>>> import numpy as np
>>> from numpy import linalg as LA
>>> np.set_printoptions(precision=3, suppress=True, linewidth=100, floatmode="fixed")
>>> tidy = lambda a: np.round(a, 3) + 0
>>> arr = np.loadtxt("case4.csv", delimiter=",")
>>> arr
array([[  8.000,   1.000,  -1.000,  -2.000,  -1.000],
       [  2.000,  26.000,  -1.000,   1.000,  -2.000],
       [  0.000,   1.000, -19.000,  -1.000,  -1.000],
       [ -2.000,  -1.000,   2.000, -11.000,   2.000],
       [  1.000,  -1.000,   0.000,   0.000,  21.000]])
>>> vec = np.array([1, 4, 3, 4, 3])
>>> y = arr @ vec
>>> b, lr = np.zeros(5), 1 / LA.norm(arr, 2) ** 2
>>> for i in range(3):
...     b -= lr * arr.T @ (arr @ b - y)
...     if i % 1 == 0: print(i, round(LA.norm(arr @ b - y), 3))
... 
0 58.472
1 36.202
2 26.478
>>> tidy(LA.cond(arr))
np.float64(3.309)
>>> print(tidy(b))
[0.629 4.033 2.605 1.807 2.698]
>>> gram = arr.T @ arr
>>> np.diag(gram)
array([ 73.000, 680.000, 367.000, 127.000, 451.000])
>>> tidy(LA.svd(arr, compute_uv=False) ** 2)
array([719.647, 430.722, 357.421, 124.492,  65.718])
>>> np.allclose(gram, gram.T)
True
>>> rng = np.random.default_rng(388274)
>>> z = rng.permutation(5)
>>> z
array([4, 2, 0, 1, 3])
>>> out = arr[z][:, z]
>>> out
array([[ 21.000,   0.000,   1.000,  -1.000,   0.000],
       [ -1.000, -19.000,   0.000,   1.000,  -1.000],
       [ -1.000,  -1.000,   8.000,   1.000,  -2.000],
       [ -2.000,  -1.000,   2.000,  26.000,   1.000],
       [  2.000,   2.000,  -2.000,  -1.000, -11.000]])
>>> np.allclose(out, arr)
False
>>> tidy(LA.det(out)), tidy(LA.det(arr[z]))
(np.float64(952053.0), np.float64(952053.0))
>>> np.trace(out)
np.float64(25.0)
>>> out = LA.invert(arr)
Traceback (most recent call last):
  File "<python-input-24>", line 1, in <module>
    out = LA.invert(arr)
          ^^^^^^^^^
AttributeError: module 'numpy.linalg' has no attribute 'invert'
>>> out = LA.inv(arr)
>>> tidy(arr @ out)
array([[1.000, 0.000, 0.000, 0.000, 0.000],
       [0.000, 1.000, 0.000, 0.000, 0.000],
       [0.000, 0.000, 1.000, 0.000, 0.000],
       [0.000, 0.000, 0.000, 1.000, 0.000],
       [0.000, 0.000, 0.000, 0.000, 1.000]])
>>> print(tidy(LA.det(arr) * LA.det(out)))
1.0
>>> tidy(LA.slogdet(arr)[0])
np.float64(1.0)
>>> tidy(LA.inv(out))
array([[  8.000,   1.000,  -1.000,  -2.000,  -1.000],
       [  2.000,  26.000,  -1.000,   1.000,  -2.000],
       [  0.000,   1.000, -19.000,  -1.000,  -1.000],
       [ -2.000,  -1.000,   2.000, -11.000,   2.000],
       [  1.000,  -1.000,   0.000,   0.000,  21.000]])
>>> O, V = LA.qr(arr[:, :3])[0], LA.qr(arr[:, 3:])[0]
>>> sigma = LA.svd(O.T @ V, compute_uv=False)
>>> tidy(np.degrees(np.arccos(sigma.clip(0, 1))))
array([79.630, 84.532])
>>> tidy(LA.norm(O @ O.T - V @ V.T, 2))
np.float64(1.0)
>>> tidy(sigma)
array([0.180, 0.095])
>>> data = np.array([[30.0, -10.0, -20.0, -20.0, 15.0, 15.0],
...     [-10.0, 9.0, 8.0, 8.0, -6.0, -6.0],
...     [-20.0, 8.0, 21.0, 16.0, -12.0, -12.0],
...     [-20.0, 8.0, 16.0, 21.0, -12.0, -12.0],
...     [15.0, -6.0, -12.0, -12.0, 14.0, 9.0],
...     [15.0, -6.0, -12.0, -12.0, 9.0, 14.0]])
>>> w, V = LA.eigh(data)
>>> vec = np.array([-1, 0, 0, 2, 0, -2])
>>> print(vec @ data @ vec)
406.0
>>> print(tidy(V * np.maximum(w, 0) @ V.T))
[[ 30.000 -10.000 -20.000 -20.000  15.000  15.000]
 [-10.000   9.000   8.000   8.000  -6.000  -6.000]
 [-20.000   8.000  21.000  16.000 -12.000 -12.000]
 [-20.000   8.000  16.000  21.000 -12.000 -12.000]
 [ 15.000  -6.000 -12.000 -12.000  14.000   9.000]
 [ 15.000  -6.000 -12.000 -12.000   9.000  14.000]]
>>> tidy(LA.eigvalsh(data[1:, 1:]))
array([ 5.000,  5.000,  5.000,  5.000, 59.000])
>>> np.abs(data).sum(axis=1).max(), tidy(np.abs(w).max())
(np.float64(110.0), np.float64(84.0))
>>> print((np.sign(V[:, -1].round(6)) == np.sign(V[0, -1].round(6))).astype(int))
[1 0 0 0 1 1]
>>> Lm = LA.cholesky(data)
>>> LA.eigvalsh(data).min() > 0
np.True_
>>> tidy(np.prod(np.diag(Lm)) ** 2), tidy(LA.det(data))
(np.float64(262500.0), np.float64(262500.0))
>>> tidy(np.diag(Lm) ** 2)
array([30.000,  5.667,  7.353,  6.600,  5.682,  5.600])
>>> print(tidy(data / np.sqrt(np.outer(np.diag(data), np.diag(data)))))
[[ 1.000 -0.609 -0.797 -0.797  0.732  0.732]
 [-0.609  1.000  0.582  0.582 -0.535 -0.535]
 [-0.797  0.582  1.000  0.762 -0.700 -0.700]
 [-0.797  0.582  0.762  1.000 -0.700 -0.700]
 [ 0.732 -0.535 -0.700 -0.700  1.000  0.643]
 [ 0.732 -0.535 -0.700 -0.700  0.643  1.000]]
>>> z = rng.permutation(6)
>>> z
array([4, 1, 0, 5, 3, 2])
>>> out = data[z][:, z]
>>> tidy(np.sort(np.abs(LA.eigvals(out))))
array([ 5.000,  5.000,  5.000,  5.000,  5.000, 84.000])
>>> feats = np.load("m.npy")
>>> feats
array([[ 7,  8,  0,  0,  0,  0],
       [-6, -5,  0,  0,  0,  0],
       [-2,  1,  0,  0,  0,  0],
       [ 0,  0,  7,  8,  0,  0],
       [ 0,  0, -6, -5,  0,  0],
       [ 0,  0, -2,  1,  0,  0],
       [ 0,  0,  0,  0,  7,  8],
       [ 0,  0,  0,  0, -6, -5],
       [ 0,  0,  0,  0, -2,  1]])
>>> P = feats @ LA.solve(feats.T @ feats, feats.T)
>>> LA.matrix_rank(np.eye(9) - P)
np.int64(3)
>>> tidy(np.trace(P))
np.float64(6.0)
>>> np.allclose(P @ P, P)
True
>>> tidy(P)
array([[ 0.732, -0.386,  0.218,  0.000,  0.000,  0.000,  0.000,  0.000,  0.000],
       [-0.386,  0.445,  0.313,  0.000,  0.000,  0.000,  0.000,  0.000,  0.000],
       [ 0.218,  0.313,  0.823,  0.000,  0.000,  0.000,  0.000,  0.000,  0.000],
       [ 0.000,  0.000,  0.000,  0.732, -0.386,  0.218,  0.000,  0.000,  0.000],
       [ 0.000,  0.000,  0.000, -0.386,  0.445,  0.313,  0.000,  0.000,  0.000],
       [ 0.000,  0.000,  0.000,  0.218,  0.313,  0.823,  0.000,  0.000,  0.000],
       [ 0.000,  0.000,  0.000,  0.000,  0.000,  0.000,  0.732, -0.386,  0.218],
       [ 0.000,  0.000,  0.000,  0.000,  0.000,  0.000, -0.386,  0.445,  0.313],
       [ 0.000,  0.000,  0.000,  0.000,  0.000,  0.000,  0.218,  0.313,  0.823]])
>>> left, sigma, Vh = LA.svd(feats, full_matrices=False)
>>> tidy(sigma / sigma[0])
array([1.000, 1.000, 1.000, 0.178, 0.178, 0.178])
>>> left.shape, sigma.shape, Vh.shape
((9, 6), (6,), (6, 6))
>>> tidy(np.sqrt((sigma ** 2).sum())), tidy(LA.norm(feats))
(np.float64(23.173), np.float64(23.173))
>>> tidy(np.cumsum(sigma ** 2) / np.sum(sigma ** 2))
array([0.323, 0.646, 0.969, 0.980, 0.990, 1.000])
>>> tidy(Vh @ Vh.T)
array([[1.000, 0.000, 0.000, 0.000, 0.000, 0.000],
       [0.000, 1.000, 0.000, 0.000, 0.000, 0.000],
       [0.000, 0.000, 1.000, 0.000, 0.000, 0.000],
       [0.000, 0.000, 0.000, 1.000, 0.000, 0.000],
       [0.000, 0.000, 0.000, 0.000, 1.000, 0.000],
       [0.000, 0.000, 0.000, 0.000, 0.000, 1.000]])
>>> out = np.c_[feats[:, :5] @ np.array([[3, 5, 1, 2, 1],
...     [5, 4, 3, 3, 2],
...     [4, 5, 4, 3, 5],
...     [1, 2, 5, 5, 4],
...     [5, 0, 4, 0, 3]]), np.array([2, 0, 2, 1, 2, 2, 0, 2, 2])]
>>> out
array([[ 61,  67,  31,  38,  23,   2],
       [-43, -50, -21, -27, -16,   0],
       [ -1,  -6,   1,  -1,   0,   2],
       [ 36,  51,  68,  61,  67,   1],
       [-29, -40, -49, -43, -50,   2],
       [ -7,  -8,  -3,  -1,  -6,   2],
       [ 35,   0,  28,   0,  21,   0],
       [-30,   0, -24,   0, -18,   2],
       [-10,   0,  -8,   0,  -6,   2]])
>>> tidy(LA.lstsq(feats, out[:, 0])[0])
array([3.000, 5.000, 4.000, 1.000, 5.000, 0.000])
>>> tidy(LA.norm(LA.qr(feats)[0].T @ out, axis=0) ** 2 / ((out ** 2).sum(axis=0) + 1e-12))
array([1.000, 1.000, 1.000, 1.000, 1.000, 0.927])
>>> LA.matrix_rank(out)
np.int64(6)
